$ python3 -q
>>> import numpy as np
>>> import numpy.linalg as la
>>> np.set_printoptions(precision=2, suppress=True, linewidth=160)
>>> tidy = lambda a: np.round(a, 2) + 0
>>> F = np.diag(np.array([1, 6, -6, 1])) + -2 * np.eye(4, k=1) + -2 * np.eye(4, k=-1)
>>> F
array([[ 1., -2.,  0.,  0.],
       [-2.,  6., -2.,  0.],
       [ 0., -2., -6., -2.],
       [ 0.,  0., -2.,  1.]])
>>> tidy(la.eigvalsh(F).min())
np.float64(-6.84)
>>> [round(float(la.det(F[:i, :i])), 2) + 0 for i in range(1, 5)]
[1.0, 2.0, -16.0, -24.0]
>>> tidy(la.norm(F, "nuc"))
np.float64(15.67)
>>> la.norm(F, axis=1).argmax()
np.int64(1)
>>> tidy(la.norm(F[3], 1)), tidy(la.norm(F[3], np.inf))
(np.float64(3.0), np.float64(2.0))
>>> F[3] @ F[2]
np.float64(10.0)
>>> evals, vecs = la.eigh(F)
>>> tidy(evals)
array([-6.84,  0.33,  1.51,  6.99])
>>> np.abs(vecs[:, -1]).round(6).argmax()
np.int64(1)
>>> tidy(vecs.T @ vecs)
array([[1., 0., 0., 0.],
       [0., 1., 0., 0.],
       [0., 0., 1., 0.],
       [0., 0., 0., 1.]])
>>> tidy(vecs @ np.diag(evals) @ vecs.T)
array([[ 1., -2.,  0.,  0.],
       [-2.,  6., -2.,  0.],
       [ 0., -2., -6., -2.],
       [ 0.,  0., -2.,  1.]])
>>> tidy(la.svd(F, compute_uv=False))
array([6.99, 6.84, 1.51, 0.33])
>>> tidy(vecs.T @ F @ vecs)
array([[-6.84,  0.  ,  0.  ,  0.  ],
       [ 0.  ,  0.33,  0.  ,  0.  ],
       [ 0.  ,  0.  ,  1.51,  0.  ],
       [ 0.  ,  0.  ,  0.  ,  6.99]])
